$ python3 -q
>>> import numpy as np
>>> from numpy import linalg as LA
>>> np.set_printoptions(precision=2, suppress=True, linewidth=100, legacy="1.25")
>>> X = np.loadtxt("x.csv", delimiter=",")
>>> X
array([[-0.06,  2.24, -0.9 ,  0.34,  4.13,  0.71],
       [-2.85,  1.08,  1.37, -4.41, -3.74, -4.16],
       [ 0.04,  0.74,  1.63, -2.58, -1.76,  0.15],
       [-1.29,  3.14, -0.26, -4.27, -1.44, -1.62]])
>>> W1 = np.array([[2, 1, 4, 3],
...     [5, 1, 3, 3],
...     [1, 2, 0, 5],
...     [0, 2, 3, 5],
...     [5, 3, 1, 0],
...     [1, 2, 5, 2]])
>>> b = np.array([0, 1, 0, -2])
>>> hid = np.maximum(X @ W1 + b, 0)
>>> (hid > 0).mean(axis=0)
array([0.5 , 0.25, 0.25, 0.25])
>>> LA.matrix_rank(hid)
2
>>> (hid > 0).astype(int)
array([[1, 1, 1, 1],
       [0, 0, 0, 0],
       [0, 0, 0, 0],
       [1, 0, 0, 0]])
>>> basis = np.array([[0, 2, 2], [0, 0, 1], [1, 0, 0], [2, 3, 1]])
>>> W1 @ basis
array([[10, 13,  8],
       [ 9, 19, 14],
       [10, 17,  9],
       [13, 15,  7],
       [ 1, 10, 13],
       [ 9,  8,  6]])
>>> hid @ basis
array([[21.5 , 72.56, 82.11],
       [ 0.  ,  0.  ,  0.  ],
       [ 0.  ,  0.  ,  0.  ],
       [ 0.  ,  8.08,  8.08]])
>>> out = X / np.sqrt((X ** 2).mean(axis=1, keepdims=True))
>>> LA.matrix_rank(out) == LA.matrix_rank(X)
True
>>> LA.norm(out, axis=1)
array([2.45, 2.45, 2.45, 2.45])
>>> LA.matrix_rank(X - X.mean(axis=1, keepdims=True))
4
>>> vec = np.array([2, 0, 1, 0, 0, 2])
>>> h = np.maximum(X @ vec, 0)
>>> X.T @ h
array([ 0.06,  2.38,  2.92, -5.05, -1.89,  0.59])
>>> np.maximum(X @ (3 * vec), 0)
array([1.2 , 0.  , 6.03, 0.  ])
>>> np.maximum(X @ vec, 0) - np.maximum(-X @ vec, 0)
array([  0.4 , -12.65,   2.01,  -6.08])
>>> np.flatnonzero(h > 1e-9)
array([0, 2])
>>> X * (h > 1e-9)[:, None]
array([[-0.06,  2.24, -0.9 ,  0.34,  4.13,  0.71],
       [-0.  ,  0.  ,  0.  , -0.  , -0.  , -0.  ],
       [ 0.04,  0.74,  1.63, -2.58, -1.76,  0.15],
       [-0.  ,  0.  , -0.  , -0.  , -0.  , -0.  ]])
>>> arr = np.loadtxt("mat.csv", delimiter=",")
>>> arr
array([[ -0.77,  17.72,   9.11, -15.25,   5.56],
       [ -0.71,  -8.44,  -4.19,   3.69,  -1.78],
       [  1.48,  -7.14,   0.03,   7.16,   1.84],
       [  0.48,   3.45,   9.43,  10.02,   2.88],
       [  0.88,   8.97,  -8.72, -40.13,  -0.27],
       [ -2.69,  14.64,   8.49,   0.23,   2.59],
       [  0.92,  -9.67,   7.6 , -25.36,   0.63],
       [ -0.17,  -2.22,   8.13,  33.29,   0.02],
       [ -0.34, -17.57,  -2.59, -51.75,   1.33],
       [  0.27,  11.32,   7.37,   8.13,  -2.15],
       [ -1.06,  -3.18,   1.7 , -10.82,  -0.43],
       [ -1.44, -13.84,  -8.76,  11.83,   2.78],
       [  1.89,   8.54,  -6.19,   1.34,  -3.68],
       [  3.43,   1.66,  -2.79, -29.93,   1.89],
       [  0.42,  15.31,   0.52,   3.22,   2.45],
       [  0.32, -14.31,  -6.34,  19.92,   2.91],
       [  2.21,   0.74,  -3.85,  -1.03,   1.89]])
>>> rng = np.random.default_rng(240504)
>>> idx = rng.permutation(5)
>>> out = arr[:, idx] * rng.choice([-1, 1], 5)
>>> out
array([[ -5.56,  -9.11,   0.77,  15.25, -17.72],
       [  1.78,   4.19,   0.71,  -3.69,   8.44],
       [ -1.84,  -0.03,  -1.48,  -7.16,   7.14],
       [ -2.88,  -9.43,  -0.48, -10.02,  -3.45],
       [  0.27,   8.72,  -0.88,  40.13,  -8.97],
       [ -2.59,  -8.49,   2.69,  -0.23, -14.64],
       [ -0.63,  -7.6 ,  -0.92,  25.36,   9.67],
       [ -0.02,  -8.13,   0.17, -33.29,   2.22],
       [ -1.33,   2.59,   0.34,  51.75,  17.57],
       [  2.15,  -7.37,  -0.27,  -8.13, -11.32],
       [  0.43,  -1.7 ,   1.06,  10.82,   3.18],
       [ -2.78,   8.76,   1.44, -11.83,  13.84],
       [  3.68,   6.19,  -1.89,  -1.34,  -8.54],
       [ -1.89,   2.79,  -3.43,  29.93,  -1.66],
       [ -2.45,  -0.52,  -0.42,  -3.22, -15.31],
       [ -2.91,   6.34,  -0.32, -19.92,  14.31],
       [ -1.89,   3.85,  -2.21,   1.03,  -0.74]])
>>> U, _, VT = LA.svd(arr.T @ out)
>>> idx
array([4, 2, 0, 3, 1])
>>> np.round(LA.lstsq(arr, out)[0], 2) + 0
array([[ 0.,  0., -1.,  0.,  0.],
       [ 0.,  0.,  0.,  0., -1.],
       [ 0., -1.,  0.,  0.,  0.],
       [ 0.,  0.,  0., -1.,  0.],
       [-1.,  0.,  0.,  0.,  0.]])
>>> out = arr / LA.norm(arr, axis=1, keepdims=True)
>>> cov = out @ out.T
>>> LA.norm(out, axis=1)
array([1., 1., 1., 1., 1., 1., 1., 1., 1., 1., 1., 1., 1., 1., 1., 1., 1.])
>>> cov[16].round(2) + 0
array([ 0.02,  0.02, -0.12, -0.52,  0.4 , -0.27, -0.05, -0.39,  0.19, -0.4 , -0.02,  0.13,  0.46,
        0.36,  0.15,  0.  ,  1.  ])
>>> cov = np.cov(arr, rowvar=False)
>>> np.median(arr, axis=0)
array([0.32, 0.74, 0.03, 1.34, 1.84])
>>> LA.eigvalsh(cov)[::-1]
array([485.25, 133.24,  33.6 ,   4.86,   1.86])
>>> np.argsort(-arr.std(axis=0).round(6), kind="stable")
array([3, 1, 2, 4, 0])
>>> np.argwhere(np.triu(np.abs(np.corrcoef(arr.T)) > 0.8, 1))
array([], shape=(0, 2), dtype=int64)
>>> cov.shape
(5, 5)
>>> vec = np.array([0, 0, 9, 0, 7])
>>> rhs = arr @ vec
>>> np.round(LA.pinv(arr) @ arr, 2) + 0
array([[1., 0., 0., 0., 0.],
       [0., 1., 0., 0., 0.],
       [0., 0., 1., 0., 0.],
       [0., 0., 0., 1., 0.],
       [0., 0., 0., 0., 1.]])
>>> rhs = rhs + 0.3 * rng.normal(size=17)
>>> rhs
array([121.05, -49.82,  13.09, 105.08, -80.46,  94.64,  72.73,  73.14, -14.31,  51.4 ,  12.33,
       -59.75, -80.94, -11.89,  21.99, -36.45, -21.59])
>>> b, *_ = LA.lstsq(arr, rhs)
>>> np.round(arr.T @ (rhs - arr @ b), 2) + 0
array([0., 0., 0., 0., 0.])
>>> b.round()
array([0., 0., 9., 0., 7.])
>>> out = arr / np.sqrt((arr ** 2).mean(axis=1, keepdims=True))
>>> LA.matrix_rank(arr - arr.mean(axis=1, keepdims=True))
4
>>> LA.matrix_rank(out) == LA.matrix_rank(arr)
True
>>> LA.norm(out, axis=1)
array([2.24, 2.24, 2.24, 2.24, 2.24, 2.24, 2.24, 2.24, 2.24, 2.24, 2.24, 2.24, 2.24, 2.24, 2.24,
       2.24, 2.24])
>>> out[11]
array([-0.16, -1.51, -0.96,  1.29,  0.3 ])
